$ python -q
>>> import numpy as np
>>> from numpy import linalg as LA
>>> np.set_printoptions(precision=1, suppress=True, linewidth=160)
>>> def rnd(a):
...     return np.round(a, 1) + 0
... 
>>> X = np.loadtxt("data.csv", delimiter=",")
>>> X
array([[ 0.5,  0.3, -0.9,  0. , -0.1, -0.1,  0.1,  0.2, -0.2],
       [-1.4,  0.2,  1.2, -0.3,  0.1, -0.6,  0.8, -2. , -0.9],
       [ 1.5, -0.2, -0.5,  0.6,  0.2,  0.6, -0.5,  1.2,  0.6],
       [-0.6,  0.7, -0.5, -0.2,  0.3, -1.1,  0.5, -1.1,  0. ],
       [ 0.6,  0.5, -2.4,  0.1,  0. , -0.3, -0.9,  1.3,  1.1],
       [ 0. , -0.4, -0.8, -0.1, -0.3, -0.2, -0.7,  1. ,  0.7]])
>>> ang = np.radians(60)
>>> r_ = np.eye(9)
>>> r_[5, 5] = r_[4, 4] = np.cos(ang)
>>> r_[5, 4], r_[4, 5] = -np.sin(ang), np.sin(ang)
>>> rnd(r_)
array([[ 1. ,  0. ,  0. ,  0. ,  0. ,  0. ,  0. ,  0. ,  0. ],
       [ 0. ,  1. ,  0. ,  0. ,  0. ,  0. ,  0. ,  0. ,  0. ],
       [ 0. ,  0. ,  1. ,  0. ,  0. ,  0. ,  0. ,  0. ,  0. ],
       [ 0. ,  0. ,  0. ,  1. ,  0. ,  0. ,  0. ,  0. ,  0. ],
       [ 0. ,  0. ,  0. ,  0. ,  0.5,  0.9,  0. ,  0. ,  0. ],
       [ 0. ,  0. ,  0. ,  0. , -0.9,  0.5,  0. ,  0. ,  0. ],
       [ 0. ,  0. ,  0. ,  0. ,  0. ,  0. ,  1. ,  0. ,  0. ],
       [ 0. ,  0. ,  0. ,  0. ,  0. ,  0. ,  0. ,  1. ,  0. ],
       [ 0. ,  0. ,  0. ,  0. ,  0. ,  0. ,  0. ,  0. ,  1. ]])
>>> A2 = X @ r_.T
>>> np.allclose(X @ X.T, A2 @ A2.T)
True
>>> A2 = X / np.sqrt((X ** 2).mean(axis=1, keepdims=True))
>>> LA.matrix_rank(X - X.mean(axis=1, keepdims=True))
np.int64(6)
>>> LA.matrix_rank(A2) == LA.matrix_rank(X)
np.True_
>>> W1 = np.array([[3, 7, 2],
...     [-7, 3, 8],
...     [7, 1, -9],
...     [3, -3, -6],
...     [-3, 8, 5],
...     [6, -5, -7],
...     [4, 3, -4],
...     [-9, -6, 8],
...     [8, 0, -7]])
>>> coef = np.array([-1, 0, -1])
>>> hid = np.maximum(X @ W1 + coef, 0)
>>> rnd(hid)
array([[ 0. ,  2.3, 13.3],
       [11. , 11.1,  0. ],
       [ 0. ,  0. ,  5.5],
       [ 0. , 14. ,  7.5],
       [ 0. ,  0. , 33.6],
       [ 0. ,  0. ,  9.4]])
>>> (hid > 0).astype(int)
array([[0, 1, 1],
       [1, 1, 0],
       [0, 0, 1],
       [0, 1, 1],
       [0, 0, 1],
       [0, 0, 1]])
>>> LA.matrix_rank(hid)
np.int64(3)
>>> Z = np.array([[9, 9, 5], [9, 6, 8], [2, 0, 3]])
>>> W1 @ Z
array([[  94,   69,   77],
       [ -20,  -45,   13],
       [  54,   69,   16],
       [ -12,    9,  -27],
       [  55,   21,   64],
       [  -5,   24,  -31],
       [  55,   54,   32],
       [-119, -117,  -69],
       [  58,   72,   19]])
>>> mat = np.array([[6.1, 3.1, 0.0, 3.1],
...     [-4.0, -2.1, -0.1, -2.1],
...     [-6.0, -2.9, 0.1, -3.0],
...     [2.0, 0.9, 0.0, 1.0],
...     [-2.0, -1.1, -0.1, -1.1],
...     [-5.8, -2.9, 0.0, -2.9],
...     [-3.9, -2.3, 0.0, -2.0],
...     [5.9, 2.8, 0.0, 3.0],
...     [0.0, 0.0, 0.0, 0.1],
...     [-3.9, -1.9, -0.1, -1.8],
...     [-3.9, -2.1, 0.1, -1.8],
...     [-0.3, -0.2, -0.1, 0.0],
...     [4.1, 2.0, -0.1, 1.9]])
>>> mat
array([[ 6.1,  3.1,  0. ,  3.1],
       [-4. , -2.1, -0.1, -2.1],
       [-6. , -2.9,  0.1, -3. ],
       [ 2. ,  0.9,  0. ,  1. ],
       [-2. , -1.1, -0.1, -1.1],
       [-5.8, -2.9,  0. , -2.9],
       [-3.9, -2.3,  0. , -2. ],
       [ 5.9,  2.8,  0. ,  3. ],
       [ 0. ,  0. ,  0. ,  0.1],
       [-3.9, -1.9, -0.1, -1.8],
       [-3.9, -2.1,  0.1, -1.8],
       [-0.3, -0.2, -0.1,  0. ],
       [ 4.1,  2. , -0.1,  1.9]])
>>> proj = mat @ LA.solve(mat.T @ mat, mat.T)
>>> np.allclose(proj @ proj, proj)
True
>>> rnd(LA.eigvalsh(proj))
array([0., 0., 0., 0., 0., 0., 0., 0., 0., 1., 1., 1., 1.])
>>> G = np.cov(mat, rowvar=False)
>>> G.shape
(4, 4)
>>> rnd(np.polyfit(mat[:, 0], mat[:, 3], 1))
array([0.5, 0. ])
>>> rnd(G)
array([[18.1,  9.1, -0.1,  9.1],
       [ 9.1,  4.5,  0. ,  4.5],
       [-0.1,  0. ,  0. ,  0. ],
       [ 9.1,  4.5,  0. ,  4.5]])
>>> rnd(LA.eigvalsh(G)[::-1])
array([27.2,  0. ,  0. ,  0. ])
>>> Xs = mat - mat.mean(axis=0)
>>> evecs = LA.svd(Xs)[2][:1]
>>> A2 = Xs - Xs @ evecs.T @ evecs
>>> rnd(np.diag(evecs.T @ evecs))
array([0.7, 0.2, 0. , 0.2])
>>> rnd((Xs @ evecs.T).std(axis=0))
array([5.])
>>> rnd(LA.norm(A2) / LA.norm(Xs))
np.float64(0.0)
>>> A2 = np.c_[mat[:, :3] @ np.array([[-1, -1, 2], [2, 0, 0], [-2, -2, 1]]), np.array([8, 7, 6, 0, 7, 4, 3, 0, 1, 1, 2, 6, 3])]
>>> rnd(A2)
array([[  0.1,  -6.1,  12.2,   8. ],
       [  0. ,   4.2,  -8.1,   7. ],
       [  0. ,   5.8, -11.9,   6. ],
       [ -0.2,  -2. ,   4. ,   0. ],
       [  0. ,   2.2,  -4.1,   7. ],
       [  0. ,   5.8, -11.6,   4. ],
       [ -0.7,   3.9,  -7.8,   3. ],
       [ -0.3,  -5.9,  11.8,   0. ],
       [  0. ,   0. ,   0. ,   1. ],
       [  0.3,   4.1,  -7.9,   1. ],
       [ -0.5,   3.7,  -7.7,   2. ],
       [  0.1,   0.5,  -0.7,   6. ],
       [  0.1,  -3.9,   8.1,   3. ]])
>>> rnd(LA.lstsq(mat, A2[:, 0])[0])
array([-1.,  2., -2.,  0.])
>>> LA.matrix_rank(np.c_[mat, A2])
np.int64(5)
